% python3 -q
>>> import numpy as np
>>> import numpy.linalg as la
>>> np.set_printoptions(precision=2, suppress=True, linewidth=160, legacy="1.25")
>>> def rd(a):
...     return np.round(a, 2) + 0
... 
>>> E = np.loadtxt("out3.csv", delimiter=",")
>>> print(E)
[[ 0.  0.  0.  0.  0.]
 [-2. -3.  0.  0.  0.]
 [-1.  3. -3.  0.  0.]
 [-3.  3.  2. -3.  0.]
 [-1. -3.  0. -3.  2.]]
>>> U, sig, VT = la.svd(E)
>>> V = VT[:(sig > 1e-8).sum()]
>>> rng = np.random.default_rng(1656)
>>> x = E[4] + 3 * E[3] + rng.integers(2) * np.eye(5)[0]
>>> print(x)
[ -9.   6.   6. -12.   2.]
>>> print(rd(np.diag(V.T @ V)))
[0.96 0.98 0.96 0.77 0.33]
>>> print(la.matrix_rank(np.vstack([E, x])))
5
>>> print(rd(np.sort(la.eigvals(E))))
[-3. -3. -3.  0.  2.]
>>> print([int(la.matrix_rank(la.matrix_power(E, p))) for p in range(1, 6)])
[4, 4, 4, 4, 4]
>>> def softmax(z):
...     e = np.exp(z - z.max(axis=-1, keepdims=True))
...     return e / e.sum(axis=-1, keepdims=True)
... 
>>> print(rd(softmax(10 * E[2])))
[0. 1. 0. 0. 0.]
>>> print(rd(softmax(E).sum(axis=1)))
[1. 1. 1. 1. 1.]
>>> print(rd(softmax(E[2])))
[0.02 0.89 0.   0.04 0.04]
>>> S = E @ E.T / np.sqrt(5)
>>> print(softmax(S).round(6).argmax(axis=1))
[0 1 2 3 4]
>>> P = np.triu(np.array([[0, -1, 1, -2, -1],
...     [-1, 0, 0, 0, -1],
...     [1, 2, 2, -1, -1],
...     [1, 0, -1, 0, 2],
...     [-1, 0, 1, -1, -2]]), 1) + np.eye(5)
>>> B = P @ E @ la.inv(P)
>>> print(rd(np.poly(B)))
[  1.   7.   9. -27. -54.   0.]
>>> print(rd(la.det(B)))
0.0
>>> r = la.matrix_rank(E)
>>> print(r)
4
>>> null = la.svd(E)[2][r:].T
>>> print(rd(E @ null))
[[0.]
 [0.]
 [0.]
 [0.]
 [0.]]
>>> print(rd(null[:, 0] / null[np.abs(null[:, 0]).round(6).argmax(), 0]))
[-0.25  0.17  0.25  0.58  1.  ]
>>> print(la.matrix_rank(E.T @ E), la.matrix_rank(E @ E.T))
4 4
>>> mat = np.loadtxt("data.csv", delimiter=",")
>>> print(rd(mat))
[[ 10.79 -17.6   19.66  -9.86  -9.1   10.28  -2.54 -25.5  -29.5  -18.32  18.55 -17.34  -6.46   1.79   5.57]
 [-16.29  -1.75  -5.21  -2.39  25.84   1.15   8.04 -19.48  -9.97  15.97 -11.38  -9.34  -0.4    7.57 -12.13]
 [  8.07  -4.61   9.61  -6.77  -0.92   3.01  -2.12 -15.98 -13.02  -9.3   12.7  -14.97   1.62  -5.15  10.02]
 [-13.72 -12.84  12.47 -15.99   1.8   15.89   7.5   -2.65  -3.84  -6.43   1.2   -4.78  -4.28  -8.17 -11.16]
 [-14.62  11.8   -1.22   7.67  19.93 -11.51   0.88  -0.14  16.91  14.82  -1.36  -5.78  20.84 -14.07   2.77]
 [-18.94 -10.85   6.86  -0.56  18.13   4.05   6.52 -20.56 -14.64   9.54  -4.51  -8.33   0.15   6.91 -16.05]
 [-18.15 -25.95  46.47  -5.43 -23.86  14.92  -1.73  10.4    4.97 -25.32  26.82   0.52  12.34 -27.24  -9.17]
 [-27.41 -11.73  17.99  -5.82   5.42   9.85   7.03   5.     8.44   0.31   0.93   0.8    7.53 -14.24 -17.31]
 [  2.8   10.68   0.27  -2.11   7.12  -5.94  -2.05  -1.04  10.38   0.59   7.2  -10.65  13.84 -16.75  14.99]
 [ -1.87  14.09 -15.39 -12.25  19.42   0.29   6.07  -1.58   9.74   9.5   -9.19  -9.56   2.7   -9.36   7.07]
 [-36.95 -11.85   5.04  -6.03  23.71  10.73  14.    -6.59  -0.88  15.62 -15.69   0.46  -0.84   1.84 -30.57]
 [ -4.92  14.33 -11.2  -22.71   9.4    8.57   8.23  18.66  26.33   0.76  -7.61  -3.31   3.   -24.89   7.27]
 [ 11.71 -12.72  16.38 -14.57 -10.67  11.7   -1.64 -15.91 -19.55 -19.7   17.24 -15.34  -5.55  -5.52   8.91]
 [ -3.74  11.65 -11.4  -11.04  17.29   0.71   5.58  -0.85   9.79   8.03  -7.15  -8.71   3.92 -10.4    5.56]
 [  5.19   5.93  -0.83   4.27  13.56  -9.27  -3.   -20.62  -8.8    5.42   6.25 -16.2    9.65  -1.05  11.94]
 [-17.7  -18.02  32.97   4.54  -6.32   3.87  -1.81  -4.66  -2.48  -9.36  18.16  -4.17  14.11 -13.89  -8.65]
 [-19.56  -7.56  10.62   0.82  13.17   2.02   4.47 -10.08  -2.9    6.59  -0.08  -5.66   7.28  -3.51 -11.78]
 [-10.72  -3.22   3.48  -4.25  13.44   2.75   4.44 -11.89  -5.03   5.18  -1.34  -8.79   2.96  -2.25  -5.17]
 [  2.86 -14.37  21.56 -20.02 -16.06  17.74   1.08   0.33  -5.43 -23.47  16.72  -8.47  -3.61 -16.94   3.79]
 [ -8.01  -2.85  17.74   7.23   2.38  -5.72  -3.8   -6.11   2.96  -1.71  14.24  -8.24  18.02 -13.91   3.99]
 [ 23.75  -1.1    6.82 -12.66  -8.13   3.97  -5.15 -17.06 -16.17 -17.72  18.4  -19.75  -1.86  -7.37  22.91]
 [ 23.37 -28.08  34.89 -11.34 -26.96  14.35  -8.45 -31.47 -42.54 -35.6   34.94 -21.71  -9.12   0.87  12.85]
 [  4.34  -6.05  23.51  -5.39 -14.35   3.57  -5.42   1.61   3.38 -18.85  23.35  -9.29  12.02 -22.79  12.92]
 [-20.24  -2.76  20.63  -6.61  -4.88   6.26   2.37  22.09  27.36  -7.46   9.85   2.69  17.7  -32.57  -3.07]
 [  8.25   0.32   8.48   9.78   7.57 -11.28  -7.02 -26.87 -16.44   0.47  14.86 -18.4   12.11   0.63  13.73]
 [ -5.28 -12.89  38.    19.49 -10.21 -10.6  -11.91 -13.08  -5.81 -11.14  31.84 -10.36  26.62 -15.09   6.98]
 [  6.08 -19.07  27.77   6.99  -6.45  -0.82  -7.61 -32.92 -32.08 -13.05  24.69 -18.11   5.22   4.37   4.76]
 [  0.06  -3.73   2.85 -15.01   4.48   9.57   4.25  -8.9   -6.91  -5.13   2.2  -10.83  -4.07  -5.66   1.86]
 [  1.71   7.66  -4.32   4.92  18.37 -10.11  -1.41 -20.52  -7.14   9.97   2.   -15.32   9.75   0.44   9.25]
 [-24.19   4.03  -0.11   2.55  22.68  -3.49   6.31  -1.36  12.08  16.48  -8.08  -2.86  13.19  -8.6  -10.24]
 [-19.19   8.45 -10.15  -9.21  23.72   2.57   9.99   3.12  14.68  15.21 -14.41  -3.2    5.03  -9.58  -7.63]
 [ -2.07   6.22 -15.09 -22.52  16.97  10.96  10.29  -4.67   0.4    4.88 -12.61  -9.65  -9.36  -3.8    0.29]
 [-12.63   9.6  -16.71   6.23  37.54 -10.5    5.99 -25.79  -8.48  27.27 -15.59 -12.84   5.54  11.83  -5.35]
 [  9.71  -3.9    7.41 -10.76  -1.57   5.42  -1.06 -14.25 -12.34 -10.6   11.36 -14.96  -1.06  -5.86  10.76]
 [ -9.95   8.46  -3.72  -2.25  17.11  -3.55   3.48  -2.06  10.25   9.85  -3.42  -7.22  10.75 -10.84   2.04]
 [ 18.77 -19.73  32.22 -10.03 -25.54  10.71  -8.35 -17.32 -24.3  -32.37  33.25 -17.3   -0.68 -10.47  15.56]
 [ 13.1  -10.61  13.69 -27.12 -16.31  19.99   1.5   -2.29  -9.33 -25.91  15.09 -12.14 -10.14 -14.74  10.55]
 [ -3.66  -4.74   6.55   3.72  12.81  -3.4   -0.29 -24.39 -16.38   4.63   5.06 -14.03   5.19   4.25  -0.05]
 [-12.14  -0.11   9.28   5.28  11.2   -5.12  -0.01  -7.6    3.1    5.71   5.21  -7.62  14.57  -9.21  -0.7 ]
 [ -2.45  -9.43   8.98  -6.19   6.06   5.71   2.08 -19.7  -17.1   -2.94   5.43 -12.71  -1.89   1.73  -1.99]
 [ -3.12  -1.56  19.1   -8.2  -10.45   4.75  -2.08  12.45  16.05 -14.5   16.98  -4.64  13.95 -28.75   9.41]
 [ 16.81 -15.38  10.28 -15.57  -4.61  12.54  -0.42 -31.91 -36.66 -16.49  13.08 -20.74 -14.51   8.77   7.23]
 [-16.22  -5.55  -7.09   0.36  31.44   0.44   8.73 -32.64 -23.3   20.08 -14.16 -12.58  -5.02  19.23 -16.35]
 [-20.68   7.46  -8.69  -3.34  26.41  -1.19   8.71  -2.38  10.83  18.28 -13.62  -4.24   7.5   -5.82  -8.9 ]
 [ -9.11  -6.03  18.65   0.75  -0.53   0.49  -1.46  -2.93   2.83  -5.24  12.89  -6.81  13.11 -14.91   0.93]
 [  1.34   5.17  -8.98 -15.12  13.49   5.64   5.73  -8.9   -2.68   2.75  -5.05 -11.75  -3.77  -4.04   4.72]
 [ -1.42 -21.35  24.39  -3.    -4.65   8.32  -1.33 -25.64 -27.88 -12.42  16.31 -13.83  -2.05   3.38  -4.13]
 [-18.99  -3.52  18.53   5.84   4.73  -3.    -0.31   2.73  12.11   1.51   9.32  -2.82  19.53 -18.13  -4.  ]]
>>> U, sig, VT = la.svd(mat)
>>> print(np.argmax(sig[:-1] / (sig[1:] + 1e-6)) + 1)
5
>>> B = U[:, :5] @ np.diag(sig[:5]) @ VT[:5]
>>> print(la.matrix_rank(B))
5
